In [1]: import numpy as np

In [2]: np.set_printoptions(suppress=True, linewidth=140)

In [3]: B = np.array([[-3, 4], [-3, 2], [3, -5], [-3, 1]])

In [4]: C = np.array([[5, -2, 3, 2, -1, 1, 5], [2, 2, 0, -5, 5, -1, -3]])

In [5]: rng = np.random.default_rng(537)

In [6]: E = B @ C + 0.3 * rng.normal(size=(4, 7))

In [7]: E.round(4)
Out[7]: 
array([[ -6.4022,  14.5509,  -9.3796, -26.0587,  23.0225,  -6.6009, -26.8683],
       [-11.329 ,  10.3952,  -8.1766, -16.4211,  12.7782,  -5.0806, -21.1777],
       [  5.4517, -16.0673,   9.1809,  31.176 , -27.9519,   7.9131,  30.5838],
       [-13.0828,   8.0031,  -9.5089, -10.5369,   8.2532,  -3.6768, -17.9794]])

In [8]: np.argsort(-np.linalg.norm(E, axis=0).round(6), kind="stable")[:3]
Out[8]: array([6, 3, 4])

In [9]: np.linalg.cond(E) > 100
Out[9]: np.True_

In [10]: np.linalg.matrix_rank(E, rtol=0.1)
Out[10]: np.int64(2)

In [11]: K = np.load("layer14.npy")

In [12]: K
Out[12]: 
array([[4., 1., 0.],
       [0., 4., 1.],
       [0., 0., 4.]])

In [13]: f = np.array([4, -4, -2])

In [14]: B = K + np.outer(f, np.eye(3)[2])

In [15]: round(float(np.linalg.det(B) / np.linalg.det(K)), 4), round(1 + np.linalg.solve(K, f)[2], 4)
Out[15]: (0.5, np.float64(0.5))

In [16]: np.linalg.matrix_rank(np.linalg.inv(B) - np.linalg.inv(K), tol=1e-8)
Out[16]: np.int64(1)

In [17]: data = np.diag(np.array([0, 3, 3, 3, 0, 2])) + -1 * np.eye(6, k=1) + -1 * np.eye(6, k=-1)

In [18]: data
Out[18]: 
array([[ 0., -1.,  0.,  0.,  0.,  0.],
       [-1.,  3., -1.,  0.,  0.,  0.],
       [ 0., -1.,  3., -1.,  0.,  0.],
       [ 0.,  0., -1.,  3., -1.,  0.],
       [ 0.,  0.,  0., -1.,  0., -1.],
       [ 0.,  0.,  0.,  0., -1.,  2.]])

In [19]: Q, R = np.linalg.qr(data)

In [20]: np.round(np.abs(np.diag(R)), 4)
Out[20]: array([1.    , 1.4142, 2.3452, 2.6112, 1.0583, 1.5275])

In [21]: np.round(Q.T @ Q, 4) + 0
Out[21]: 
array([[1., 0., 0., 0., 0., 0.],
       [0., 1., 0., 0., 0., 0.],
       [0., 0., 1., 0., 0., 0.],
       [0., 0., 0., 1., 0., 0.],
       [0., 0., 0., 0., 1., 0.],
       [0., 0., 0., 0., 0., 1.]])

In [22]: abs(R[0, 0]), round(float(np.linalg.norm(data[:, 0])), 4)
Out[22]: (np.float64(1.0), 1.0)

In [23]: Q, evecs = np.linalg.qr(data[:, :3])[0], np.linalg.qr(data[:, 3:])[0]

In [24]: sigma = np.linalg.svd(Q.T @ evecs, compute_uv=False)

In [25]: sigma.round(4) + 0
Out[25]: array([0.6353, 0.1906, 0.    ])

In [26]: np.round(np.linalg.norm(Q @ Q.T - evecs @ evecs.T, 2), 4)
Out[26]: np.float64(1.0)

In [27]: np.round(np.degrees(np.arccos(sigma.clip(0, 1))), 4)
Out[27]: array([50.5611, 79.0112, 90.    ])

In [28]: vals, evecs = np.linalg.eigh(data)

In [29]: x0 = np.array([0, 1, -1, 1, -2, 2])

In [30]: x0 @ data @ x0
Out[30]: np.float64(33.0)

In [31]: np.abs(data).sum(axis=1).max(), round(float(np.abs(vals).max()), 4)
Out[31]: (np.float64(5.0), 4.5345)

In [32]: m1 = np.loadtxt("data.csv", delimiter=",")

In [33]: m1.round(4)
Out[33]: 
array([[-0.1521,  0.3014,  0.6817,  0.4952],
       [ 0.1521, -0.3528, -0.2771, -0.0489],
       [-0.8363, -0.3478,  0.2118, -0.3581],
       [ 0.1521,  0.5728,  0.2121, -0.7256],
       [-0.4562,  0.5443, -0.5557,  0.2797],
       [-0.1521,  0.1986, -0.2447, -0.1393]])

In [34]: # columns are unit length and at right angles

In [35]: lab = rng.permutation(4)

In [36]: B = m1[:, lab] * rng.choice([-1, 1], 4)

In [37]: B.round(4)
Out[37]: 
array([[ 0.6817, -0.3014,  0.4952, -0.1521],
       [-0.2771,  0.3528, -0.0489,  0.1521],
       [ 0.2118,  0.3478, -0.3581, -0.8363],
       [ 0.2121, -0.5728, -0.7256,  0.1521],
       [-0.5557, -0.5443,  0.2797, -0.4562],
       [-0.2447, -0.1986, -0.1393, -0.1521]])

In [38]: U, _, VT = np.linalg.svd(m1.T @ B)

In [39]: np.round(np.linalg.lstsq(m1, B)[0], 4) + 0
Out[39]: 
array([[ 0.,  0.,  0.,  1.],
       [ 0., -1.,  0.,  0.],
       [ 1.,  0.,  0.,  0.],
       [ 0.,  0.,  1.,  0.]])

In [40]: np.round(m1.T @ m1, 4) + 0
Out[40]: 
array([[1., 0., 0., 0.],
       [0., 1., 0., 0.],
       [0., 0., 1., 0.],
       [0., 0., 0., 1.]])

In [41]: x0 = np.array([2, 1, 1, -1])

In [42]: rhs = m1 @ x0

In [43]: np.round(np.linalg.solve(m1.T @ m1, m1.T @ rhs), 4)
Out[43]: array([ 2.,  1.,  1., -1.])

In [44]: np.linalg.solve(m1, rhs)
LinAlgError: Last 2 dimensions of the array must be square


In [45]: rhs = rhs + 0.1 * rng.normal(size=6)

In [46]: rhs.round(4)
Out[46]: array([ 0.0977, -0.3792, -1.4344,  1.8593, -1.1992, -0.2885])

In [47]: beta, *_ = np.linalg.lstsq(m1, rhs)

In [48]: beta.round()
Out[48]: array([ 2.,  1.,  1., -1.])

In [49]: [round(float(np.linalg.norm(np.linalg.solve(m1.T @ m1 + lam * np.eye(4), m1.T @ rhs))), 2) for lam in (0, 1, 10, 100)]
Out[49]: [2.68, 1.34, 0.24, 0.03]

In [50]: hat = m1 @ np.linalg.solve(m1.T @ m1, m1.T)

In [51]: np.round(np.linalg.eigvalsh(hat), 4) + 0
Out[51]: array([0., 0., 1., 1., 1., 1.])

In [52]: np.linalg.matrix_rank(np.eye(6) - hat)
Out[52]: np.int64(2)

In [53]: np.round(np.diag(hat), 4)
Out[53]: array([0.8239, 0.2268, 0.9935, 0.9227, 0.8914, 0.1418])

In [54]: np.allclose(hat @ hat, hat)
Out[54]: True

In [55]: B = np.c_[m1[:, :3] @ np.array([[1, 4, 5], [1, -3, 1], [-8, 7, -4]]), np.array([-2, 1, 0, 1, -2, -2])]

In [56]: B.round(4)
Out[56]: 
array([[-5.3042,  3.2594, -3.1857, -2.    ],
       [ 2.0157, -0.2727,  1.5157,  1.    ],
       [-2.8788, -0.819 , -5.3767,  0.    ],
       [-0.9719,  0.3745,  0.4847,  1.    ],
       [ 4.5338, -7.3474,  0.4863, -2.    ],
       [ 2.0037, -2.9165,  0.4169, -2.    ]])

In [57]: np.round(np.linalg.norm(np.linalg.qr(m1)[0].T @ B, axis=0) ** 2 / ((B ** 2).sum(axis=0) + 1e-12), 4)
Out[57]: array([1.    , 1.    , 1.    , 0.7882])

In [58]: np.linalg.matrix_rank(np.c_[m1, B])
Out[58]: np.int64(5)

In [59]: np.round(np.linalg.norm(B - m1 @ np.linalg.lstsq(m1, B)[0], axis=0), 4) + 0
Out[59]: array([0.    , 0.    , 0.    , 1.7219])

In [60]: B = np.array([[3, -2, -3, 0, -1],
    ...:     [1, -2, -2, 0, 1],
    ...:     [1, -3, -3, -3, 3],
    ...:     [-2, -1, 0, 2, -2],
    ...:     [0, -3, -3, 1, -2]])

In [61]: M = np.triu(B)

In [62]: M
Out[62]: 
array([[ 3, -2, -3,  0, -1],
       [ 0, -2, -2,  0,  1],
       [ 0,  0, -3, -3,  3],
       [ 0,  0,  0,  2, -2],
       [ 0,  0,  0,  0, -2]])

In [63]: # triangular

In [64]: t = np.radians(45)

In [65]: R = np.eye(5)

In [66]: R[2, 2] = R[4, 4] = np.cos(t)

In [67]: R[2, 4], R[4, 2] = -np.sin(t), np.sin(t)

In [68]: R.round(4)
Out[68]: 
array([[ 1.    ,  0.    ,  0.    ,  0.    ,  0.    ],
       [ 0.    ,  1.    ,  0.    ,  0.    ,  0.    ],
       [ 0.    ,  0.    ,  0.7071,  0.    , -0.7071],
       [ 0.    ,  0.    ,  0.    ,  1.    ,  0.    ],
       [ 0.    ,  0.    ,  0.7071,  0.    ,  0.7071]])

In [69]: B = M @ R.T

In [70]: np.allclose(np.linalg.norm(M, axis=1), np.linalg.norm(B, axis=1))
Out[70]: True

In [71]: B.round(4) + 0
Out[71]: 
array([[ 3.    , -2.    , -1.4142,  0.    , -2.8284],
       [ 0.    , -2.    , -2.1213,  0.    , -0.7071],
       [ 0.    ,  0.    , -4.2426, -3.    ,  0.    ],
       [ 0.    ,  0.    ,  1.4142,  2.    , -1.4142],
       [ 0.    ,  0.    ,  1.4142,  0.    , -1.4142]])

In [72]: round(np.linalg.det(R), 4), round(float(np.trace(R)), 4)
Out[72]: (np.float64(1.0), 4.4142)

In [73]: np.round(np.abs(B - M).max(axis=0), 4)
Out[73]: array([0.    , 0.    , 1.5858, 0.    , 3.    ])

In [74]: x0 = np.array([-2, 2, 1, 2, -1])

In [75]: np.einsum("ij,j->i", M, x0)
Out[75]: array([-12,  -7, -12,   6,   2])

In [76]: M @ x0
Out[76]: array([-12,  -7, -12,   6,   2])

In [77]: M @ (2 * x0)
Out[77]: array([-24, -14, -24,  12,   4])

In [78]: (M * x0).sum(axis=1)
Out[78]: array([-12,  -7, -12,   6,   2])

In [79]: M * x0
Out[79]: 
array([[-6, -4, -3,  0,  1],
       [ 0, -4, -2,  0, -1],
       [ 0,  0, -3, -6, -3],
       [ 0,  0,  0,  4,  2],
       [ 0,  0,  0,  0,  2]])

In [80]: B = M[0, 0] * M[1:] - np.outer(M[1:, 0], M[0])

In [81]: B
Out[81]: 
array([[ 0, -6, -6,  0,  3],
       [ 0,  0, -9, -9,  9],
       [ 0,  0,  0,  6, -6],
       [ 0,  0,  0,  0, -6]])

In [82]: np.linalg.matrix_rank(B), np.linalg.matrix_rank(M)
Out[82]: (np.int64(4), np.int64(5))

In [83]: T = np.stack([M, 4 * M, M[::-1]])

In [84]: np.linalg.matrix_rank(T.reshape(3, -1))
Out[84]: np.int64(2)

In [85]: np.round(np.linalg.det(T), 4)
Out[85]: array([   -72., -73728.,    -72.])

In [86]: W0 = np.loadtxt("case11.csv", delimiter=",")

In [87]: W0
Out[87]: 
array([[-12.0287,   9.0048,  -2.9715,  -0.0289,   8.9727],
       [-15.9692,  11.9926,  -3.9847,  -0.0069,  11.9705],
       [-35.9865,  26.9802,  -9.0198,   0.0077,  26.9829],
       [-27.9917,  20.9669,  -6.9908,  -0.0284,  20.9805],
       [-19.9801,  15.0025,  -4.9759,  -0.0283,  15.0143],
       [-35.9856,  27.0091,  -8.9844,  -0.0139,  27.0026],
       [ -8.0157,   6.0275,  -2.0017,  -0.0102,   6.016 ],
       [-32.0053,  24.0017,  -8.0075,   0.0347,  24.0031],
       [ -7.9854,   5.9909,  -2.0246,   0.0065,   6.0025]])

In [88]: B = W0 / np.sqrt((W0 ** 2).mean(axis=1, keepdims=True))

In [89]: np.linalg.matrix_rank(W0 - W0.mean(axis=1, keepdims=True))
Out[89]: np.int64(4)

In [90]: np.linalg.matrix_rank(B) == np.linalg.matrix_rank(W0)
Out[90]: np.True_

In [91]: def softmax(z):
    ...:     e = np.exp(z - z.max(axis=-1, keepdims=True))
    ...:     return e / e.sum(axis=-1, keepdims=True)
    ...: 

In [92]: np.round(softmax(10 * W0[1]), 4) + 0
Out[92]: array([0.   , 0.555, 0.   , 0.   , 0.445])

In [93]: np.round(softmax(W0).sum(axis=1), 4)
Out[93]: array([1., 1., 1., 1., 1., 1., 1., 1., 1.])

In [94]: att = W0 @ W0.T / np.sqrt(5)

In [95]: softmax(att).round(6).argmax(axis=1)
Out[95]: array([5, 5, 5, 5, 5, 5, 5, 5, 5])

In [96]: np.round(softmax(att + np.triu(np.full(att.shape, -np.inf), 1)), 4) + 0
Out[96]: 
array([[1.    , 0.    , 0.    , 0.    , 0.    , 0.    , 0.    , 0.    , 0.    ],
       [0.    , 1.    , 0.    , 0.    , 0.    , 0.    , 0.    , 0.    , 0.    ],
       [0.    , 0.    , 1.    , 0.    , 0.    , 0.    , 0.    , 0.    , 0.    ],
       [0.    , 0.    , 1.    , 0.    , 0.    , 0.    , 0.    , 0.    , 0.    ],
       [0.    , 0.    , 1.    , 0.    , 0.    , 0.    , 0.    , 0.    , 0.    ],
       [0.    , 0.    , 0.394 , 0.    , 0.    , 0.606 , 0.    , 0.    , 0.    ],
       [0.    , 0.    , 0.476 , 0.    , 0.    , 0.524 , 0.    , 0.    , 0.    ],
       [0.    , 0.    , 0.4057, 0.    , 0.    , 0.5943, 0.    , 0.    , 0.    ],
       [0.    , 0.    , 0.4763, 0.    , 0.    , 0.5237, 0.    , 0.    , 0.    ]])

In [97]: np.round(softmax(att), 4) + 0
Out[97]: 
array([[0.    , 0.    , 0.4641, 0.    , 0.    , 0.5359, 0.    , 0.    , 0.    ],
       [0.    , 0.    , 0.4524, 0.    , 0.    , 0.5476, 0.    , 0.    , 0.    ],
       [0.    , 0.    , 0.3943, 0.    , 0.    , 0.6057, 0.    , 0.    , 0.    ],
       [0.    , 0.    , 0.4172, 0.    , 0.    , 0.5828, 0.    , 0.    , 0.    ],
       [0.    , 0.    , 0.4404, 0.    , 0.    , 0.5596, 0.    , 0.    , 0.    ],
       [0.    , 0.    , 0.394 , 0.    , 0.    , 0.606 , 0.    , 0.    , 0.    ],
       [0.    , 0.    , 0.476 , 0.    , 0.    , 0.524 , 0.    , 0.    , 0.    ],
       [0.    , 0.    , 0.4057, 0.    , 0.    , 0.5943, 0.    , 0.    , 0.    ],
       [0.    , 0.    , 0.4763, 0.    , 0.    , 0.5237, 0.    , 0.    , 0.    ]])

In [98]: np.round(softmax(att)[1] @ W0, 4)
Out[98]: array([-35.986 ,  26.996 ,  -9.0004,  -0.0041,  26.9937])
